% ipython --no-banner

In [1]: import numpy as np

In [2]: import numpy.linalg as la

In [3]: np.set_printoptions(precision=3, suppress=True, linewidth=100, sign=" ")

In [4]: W0 = np.load("mat.npy")

In [5]: print(W0)
[[-0.005 -1.014 -2.011 -2.997 -2.002 -2.981 -2.98  -1.     0.998 -0.013 -1.979 -3.033  3.007]
 [ 0.004 -1.004 -2.024 -3.009 -2.017 -2.998 -3.009 -1.002  1.004 -0.017 -1.997 -2.974  3.015]
 [-0.009 -1.006 -1.986 -2.969 -2.034 -3.016 -3.055 -0.994  1.007 -0.01  -2.031 -3.011  2.989]
 [ 0.001 -1.017 -1.998 -2.99  -1.994 -3.009 -2.961 -1.005  0.968 -0.016 -2.022 -3.038  2.966]
 [ 0.008 -0.982 -2.041 -2.977 -2.019 -2.994 -3.004 -0.964  0.991 -0.004 -1.954 -2.99   2.99 ]
 [-0.007 -1.03  -1.979 -3.017 -2.001 -3.04  -2.958 -1.041  1.013  0.014 -1.976 -3.009  2.983]
 [-0.007 -0.981 -1.997 -2.994 -2.002 -2.983 -2.979 -0.994  1.02   0.012 -2.046 -3.006  3.021]
 [ 0.015 -0.958 -2.01  -2.987 -1.976 -2.988 -2.974 -1.025  1.006  0.029 -1.992 -3.003  3.029]
 [-3.003  3.033  3.006 -1.003 -0.003  1.01  -0.014  0.029  2.978 -0.995 -2.948  3.     0.011]
 [-2.99   2.984  3.028 -1.004 -0.033  1.006 -0.035  0.009  3.014 -1.014 -2.984  2.978  0.011]
 [-2.985  3.045  3.01  -0.987  0.015  0.982  0.005 -0.014  3.006 -0.987 -2.99   2.994  0.002]
 [-3.039  2.988  3.046 -0.973  0.018  0.992  0.004  0.046  2.985 -1.016 -3.005  3.019 -0.003]
 [-2.96   3.013  3.009 -1.01   0.009  0.998 -0.018 -0.029  2.992 -0.953 -2.994  2.985 -0.021]
 [-3.017  3.002  3.019 -1.007 -0.007  0.978 -0.019 -0.003  3.022 -1.012 -3.012  3.004  0.003]
 [-2.991  2.995  3.009 -0.976  0.009  0.986 -0.007 -0.002  3.001 -0.999 -2.983  3.002  0.018]
 [-3.028  2.986  2.979 -0.994  0.016  1.008  0.025  0.004  3.003 -0.996 -3.044  2.984  0.025]]

In [6]: print(la.matrix_rank(W0, rtol=0.1))
2

In [7]: print(la.cond(W0) > 100)
True

In [8]: U, s, Vt = la.svd(W0)

In [9]: print(np.argmax(s[:-1] / (s[1:] + 1e-6)) + 1)
2

In [10]: other = U[:, :2] @ np.diag(s[:2]) @ Vt[:2]

In [11]: print(round(la.norm(W0 - other) / la.norm(W0), 3))
0.008

In [12]: print(la.matrix_rank(other))
2

In [13]: mat = np.loadtxt("w.csv", delimiter=",")

In [14]: print(mat)
[[ 1.     0.     0.     0.     0.     0.     0.     0.     0.     0.     0.     0.     0.
   0.     0.     0.   ]
 [ 0.     1.     0.     0.     0.     0.     0.     0.     0.     0.     0.     0.     0.
   0.     0.     0.   ]
 [ 0.     0.     1.     0.     0.     0.     0.     0.     0.     0.     0.     0.     0.
   0.     0.     0.   ]
 [ 0.     0.     0.    -0.707  0.     0.     0.     0.     0.     0.     0.    -0.707  0.
   0.     0.     0.   ]
 [ 0.     0.     0.     0.     1.     0.     0.     0.     0.     0.     0.     0.     0.
   0.     0.     0.   ]
 [ 0.     0.     0.     0.     0.     1.     0.     0.     0.     0.     0.     0.     0.
   0.     0.     0.   ]
 [ 0.     0.     0.     0.     0.     0.     1.     0.     0.     0.     0.     0.     0.
   0.     0.     0.   ]
 [ 0.     0.     0.     0.     0.     0.     0.     1.     0.     0.     0.     0.     0.
   0.     0.     0.   ]
 [ 0.     0.     0.     0.     0.     0.     0.     0.     1.     0.     0.     0.     0.
   0.     0.     0.   ]
 [ 0.     0.     0.     0.     0.     0.     0.     0.     0.     1.     0.     0.     0.
   0.     0.     0.   ]
 [ 0.     0.     0.     0.     0.     0.     0.     0.     0.     0.     1.     0.     0.
   0.     0.     0.   ]
 [ 0.     0.     0.     0.707  0.     0.     0.     0.     0.     0.     0.    -0.707  0.
   0.     0.     0.   ]
 [ 0.     0.     0.     0.     0.     0.     0.     0.     0.     0.     0.     0.     1.
   0.     0.     0.   ]
 [ 0.     0.     0.     0.     0.     0.     0.     0.     0.     0.     0.     0.     0.
   1.     0.     0.   ]
 [ 0.     0.     0.     0.     0.     0.     0.     0.     0.     0.     0.     0.     0.
   0.     1.     0.   ]
 [ 0.     0.     0.     0.     0.     0.     0.     0.     0.     0.     0.     0.     0.
   0.     0.     1.   ]]

In [15]: rng = np.random.default_rng(2)

In [16]: other = mat + rng.integers(-2, 3, (16, 1)) @ rng.integers(-2, 3, (1, 16))

In [17]: print(other)
[[ 1.    -2.    -2.     2.    -2.     0.    -2.    -4.     2.     0.     2.     2.     4.
   0.    -2.     2.   ]
 [ 0.     2.     1.    -1.     1.     0.     1.     2.    -1.     0.    -1.    -1.    -2.
   0.     1.    -1.   ]
 [ 0.     2.     3.    -2.     2.     0.     2.     4.    -2.     0.    -2.    -2.    -4.
   0.     2.    -2.   ]
 [ 0.     1.     1.    -1.707  1.     0.     1.     2.    -1.     0.    -1.    -1.707 -2.
   0.     1.    -1.   ]
 [ 0.     0.     0.     0.     1.     0.     0.     0.     0.     0.     0.     0.     0.
   0.     0.     0.   ]
 [ 0.    -2.    -2.     2.    -2.     1.    -2.    -4.     2.     0.     2.     2.     4.
   0.    -2.     2.   ]
 [ 0.     0.     0.     0.     0.     0.     1.     0.     0.     0.     0.     0.     0.
   0.     0.     0.   ]
 [ 0.     2.     2.    -2.     2.     0.     2.     5.    -2.     0.    -2.    -2.    -4.
   0.     2.    -2.   ]
 [ 0.     1.     1.    -1.     1.     0.     1.     2.     0.     0.    -1.    -1.    -2.
   0.     1.    -1.   ]
 [ 0.    -1.    -1.     1.    -1.     0.    -1.    -2.     1.     1.     1.     1.     2.
   0.    -1.     1.   ]
 [ 0.    -2.    -2.     2.    -2.     0.    -2.    -4.     2.     0.     3.     2.     4.
   0.    -2.     2.   ]
 [ 0.    -1.    -1.     1.707 -1.     0.    -1.    -2.     1.     0.     1.     0.293  2.
   0.    -1.     1.   ]
 [ 0.    -2.    -2.     2.    -2.     0.    -2.    -4.     2.     0.     2.     2.     5.
   0.    -2.     2.   ]
 [ 0.     2.     2.    -2.     2.     0.     2.     4.    -2.     0.    -2.    -2.    -4.
   1.     2.    -2.   ]
 [ 0.    -2.    -2.     2.    -2.     0.    -2.    -4.     2.     0.     2.     2.     4.
   0.    -1.     2.   ]
 [ 0.     2.     2.    -2.     2.     0.     2.     4.    -2.     0.    -2.    -2.    -4.
   0.     2.    -1.   ]]

In [18]: print(np.abs(other - mat).sum(axis=1))
[ 28.  14.  28.  14.   0.  28.   0.  28.  14.  14.  28.  14.  28.  28.  28.  28.]

In [19]: print(la.matrix_rank(other - mat, tol=1e-8))
1
